% ipython --no-banner

In [1]: import numpy as np

In [2]: from numpy import linalg as LA

In [3]: np.set_printoptions(suppress=True, linewidth=140)

In [4]: other = np.array([[1, 3, 3, 1, 1],
   ...:     [2, 0, 0, 2, 2],
   ...:     [1, 1, 3, 0, 1],
   ...:     [0, 0, 1, 2, 2],
   ...:     [1, 2, 2, 0, 0]])

In [5]: data = other - other.T

In [6]: data
Out[6]: 
array([[ 0,  1,  2,  1,  0],
       [-1,  0, -1,  2,  0],
       [-2,  1,  0, -1, -1],
       [-1, -2,  1,  0,  2],
       [ 0,  0,  1, -2,  0]])

In [7]: u, v = data[3], data[2]

In [8]: u @ v
Out[8]: np.int64(-2)

In [9]: u @ u
Out[9]: np.int64(10)

In [10]: p = (u @ v) / (u @ u) * u

In [11]: np.round(LA.norm(u + v) ** 2 + LA.norm(u - v) ** 2, 2)
Out[11]: np.float64(34.0)

In [12]: round(float((v - p) @ u), 2)
Out[12]: 0.0

In [13]: LA.matrix_rank(np.outer(u, v))
Out[13]: np.int64(1)

In [14]: p
Out[14]: array([ 0.2,  0.4, -0.2, -0. , -0.4])

In [15]: v - p
Out[15]: array([-2.2,  0.6,  0.2, -1. , -0.6])

In [16]: np.abs(np.diag(LA.qr(data)[1])) > 1e-9
Out[16]: array([ True,  True,  True,  True, False])

In [17]: np.round(np.trace(LA.pinv(data) @ data), 2)
Out[17]: np.float64(4.0)

In [18]: rank = LA.matrix_rank(data)

In [19]: rank
Out[19]: np.int64(4)

In [20]: ns = LA.svd(data)[2][rank:].T

In [21]: ns.shape
Out[21]: (5, 1)

In [22]: np.round(ns[:, 0] / ns[np.abs(ns[:, 0]).round(6).argmax(), 0], 2)
Out[22]: array([-0.  ,  0.83, -0.33, -0.17,  1.  ])

In [23]: [int(LA.matrix_rank(data[:i])) for i in range(1, len(data) + 1)]
Out[23]: [1, 2, 3, 4, 4]

In [24]: P = np.triu(np.array([[-4, -9, 9, 7, -1],
    ...:     [5, 9, -3, 9, -7],
    ...:     [-4, 9, 3, -5, -2],
    ...:     [7, 0, -4, 9, 4],
    ...:     [3, 1, -2, 0, -5]]), 1) + np.eye(5)

In [25]: other = P @ data @ LA.inv(P)

In [26]: LA.matrix_rank(other)
Out[26]: np.int64(4)

In [27]: np.round(LA.det(other), 2)
Out[27]: np.float64(-0.0)

In [28]: P @ data - data @ P
Out[28]: 
array([[-16.,  -5.,  18., -24.,  12.],
       [ -3., -30.,  11.,  19.,  10.],
       [  5.,  -8.,  14.,   9.,  -1.],
       [  0.,  -9.,   7.,  22., -13.],
       [  0.,   0.,   0.,   5.,  10.]])

In [29]: m1 = np.loadtxt("mat.csv", delimiter=",")

In [30]: m1
Out[30]: 
array([[-0.5 ,  0.4 , -0.95, -0.45],
       [ 0.5 , -0.4 ,  0.95,  0.45]])

In [31]: # rank 1

In [32]: rank = LA.matrix_rank(m1)

In [33]: rank
Out[33]: np.int64(1)

In [34]: ns = LA.svd(m1)[2][rank:].T

In [35]: np.round(ns @ ns.T, 2)
Out[35]: 
array([[ 0.83,  0.13, -0.31, -0.15],
       [ 0.13,  0.89,  0.25,  0.12],
       [-0.31,  0.25,  0.4 , -0.28],
       [-0.15,  0.12, -0.28,  0.87]])

In [36]: [int(LA.matrix_rank(m1[:, :j + 1])) for j in range(4)]
Out[36]: [1, 1, 1, 1]

In [37]: [int(LA.matrix_rank(np.delete(m1, i, axis=0))) for i in range(2)]
Out[37]: [1, 1]

In [38]: np.abs(np.diag(LA.qr(m1)[1])) > 1e-9
Out[38]: array([ True, False])

In [39]: np.allclose(m1[:-1].T @ LA.lstsq(m1[:-1].T, m1[-1])[0], m1[-1])
Out[39]: True

In [40]: Uu, sigma, Vt = LA.svd(m1)

In [41]: evecs = Vt[:(sigma > 1e-8).sum()]

In [42]: rng = np.random.default_rng(463255)

In [43]: x0 = m1[1] + 5 * m1[0] + rng.integers(2) * np.eye(4)[0]

In [44]: x0
Out[44]: array([-1. ,  1.6, -3.8, -1.8])

In [45]: round(LA.norm(x0 - evecs.T @ evecs @ x0), 2)
Out[45]: np.float64(0.91)

In [46]: np.round(evecs.T @ evecs, 2)
Out[46]: 
array([[ 0.17, -0.13,  0.31,  0.15],
       [-0.13,  0.11, -0.25, -0.12],
       [ 0.31, -0.25,  0.6 ,  0.28],
       [ 0.15, -0.12,  0.28,  0.13]])

In [47]: np.round(np.diag(evecs.T @ evecs), 2)
Out[47]: array([0.17, 0.11, 0.6 , 0.13])

In [48]: arr = np.array([[1, 1, -5, 5, -3, -3],
    ...:     [-5, 5, -4, 4, 0, 2],
    ...:     [5, 4, -1, 1, -2, -3],
    ...:     [-3, -4, 5, -5, -2, -1]])

In [49]: x0 = np.array([1, 2, 1, 2, 5, 0])

In [50]: h1 = np.maximum(arr @ x0, 0)

In [51]: np.maximum(arr @ (3 * x0), 0)
Out[51]: array([ 0, 27, 12,  0])

In [52]: h1
Out[52]: array([0, 9, 4, 0])

In [53]: arr * (h1 > 1e-9)[:, None]
Out[53]: 
array([[ 0,  0,  0,  0,  0,  0],
       [-5,  5, -4,  4,  0,  2],
       [ 5,  4, -1,  1, -2, -3],
       [ 0,  0,  0,  0,  0,  0]])

In [54]: np.flatnonzero(h1 > 1e-9)
Out[54]: array([1, 2])

In [55]: np.round(np.tanh(arr @ x0), 2)
Out[55]: array([-1.,  1.,  1., -1.])

In [56]: other = np.array([[-3, 4, 2],
    ...:     [5, 5, -4],
    ...:     [-4, -2, -5],
    ...:     [0, 2, -4],
    ...:     [1, -1, 4],
    ...:     [0, -3, -3]])

In [57]: arr @ other
Out[57]: 
array([[ 19,  41,   0],
       [ 56,  15, -32],
       [  7,  55,  -4],
       [-33, -47,   0]])

In [58]: np.einsum("ik,kj->ij", arr, other)
Out[58]: 
array([[ 19,  41,   0],
       [ 56,  15, -32],
       [  7,  55,  -4],
       [-33, -47,   0]])

In [59]: LA.matrix_rank(arr @ other)
Out[59]: np.int64(3)

In [60]: M = np.array([[-3, -2, 0, 0], [3, -3, 0, 0], [0, 0, -3, -2], [0, 0, 3, -3]])

In [61]: # 2 groups of indices that never mix

In [62]: M @ M
Out[62]: 
array([[  3,  12,   0,   0],
       [-18,   3,   0,   0],
       [  0,   0,   3,  12],
       [  0,   0, -18,   3]])

In [63]: np.round(np.sort(LA.eigvals(M).real), 2)
Out[63]: array([-3., -3., -3., -3.])

In [64]: np.flatnonzero(LA.matrix_power((M != 0) + (M.T != 0) + np.eye(4), 4)[0])
Out[64]: array([0, 1])

In [65]: ang = np.radians(30)

In [66]: R = np.eye(4)

In [67]: R[0, 0] = R[2, 2] = np.cos(ang)

In [68]: R[0, 2], R[2, 0] = -np.sin(ang), np.sin(ang)

In [69]: R.round(2)
Out[69]: 
array([[ 0.87,  0.  , -0.5 ,  0.  ],
       [ 0.  ,  1.  ,  0.  ,  0.  ],
       [ 0.5 ,  0.  ,  0.87,  0.  ],
       [ 0.  ,  0.  ,  0.  ,  1.  ]])

In [70]: other = M @ R.T

In [71]: np.round(LA.svd(M, compute_uv=False), 2), np.round(LA.svd(other, compute_uv=False), 2)
Out[71]: (array([4.41, 4.41, 3.41, 3.41]), array([4.41, 4.41, 3.41, 3.41]))

In [72]: np.allclose(M @ M.T, other @ other.T)
Out[72]: True

In [73]: np.allclose(LA.norm(M, axis=1), LA.norm(other, axis=1))
Out[73]: True

In [74]: np.round(np.abs(other - M).max(axis=0), 2)
Out[74]: array([1.5, 0. , 1.5, 0. ])

In [75]: T = np.stack([M, -2 * M, M[::-1]])

In [76]: LA.matrix_rank(T.reshape(3, -1))
Out[76]: np.int64(2)

In [77]: LA.matrix_rank(T)
Out[77]: array([4, 4, 4])

In [78]: np.round(LA.norm(T, axis=(1, 2)), 2)
Out[78]: array([ 7.87, 15.75,  7.87])

In [79]: u = np.array([-3, -6, 9])

In [80]: np.correlate(M[0], M[2], "full")
Out[80]: array([ 6, 13,  6,  0,  0,  0,  0])

In [81]: np.polyval(u, M[0])
Out[81]: array([0, 9, 9, 9])

In [82]: O = M.astype(float).copy()

In [83]: for j in range(4):
    ...:     O[:, j] -= O[:, :j] @ (O[:, :j].T @ O[:, j])
    ...:     O[:, j] /= LA.norm(O[:, j])
    ...: 

In [84]: np.round(O.T @ O, 2) + 0
Out[84]: 
array([[1., 0., 0., 0.],
       [0., 1., 0., 0.],
       [0., 0., 1., 0.],
       [0., 0., 0., 1.]])

In [85]: np.round(O.T @ M, 2)
Out[85]: 
array([[ 4.24, -0.71,  0.  ,  0.  ],
       [ 0.  ,  3.54,  0.  ,  0.  ],
       [ 0.  ,  0.  ,  4.24, -0.71],
       [ 0.  ,  0.  ,  0.  ,  3.54]])

In [86]: A = np.array([[9, -7, 6, 8, -7, 6],
    ...:     [-9, 5, -5, -1, -6, 0],
    ...:     [-9, 5, -5, -1, -6, 0],
    ...:     [6, 5, -7, -7, 8, 1],
    ...:     [9, -6, 2, 6, 0, -6]])

In [87]: u = np.array([1, 0, 0])

In [88]: np.array([np.convolve(row, u, "same") for row in A])
Out[88]: 
array([[-7,  6,  8, -7,  6,  0],
       [ 5, -5, -1, -6,  0,  0],
       [ 5, -5, -1, -6,  0,  0],
       [ 5, -7, -7,  8,  1,  0],
       [-6,  2,  6,  0, -6,  0]])

In [89]: np.cross(A[4, :3], A[1, :3])
Out[89]: array([20, 27, -9])

In [90]: np.convolve(A[4], u)
Out[90]: array([ 9, -6,  2,  6,  0, -6,  0,  0])
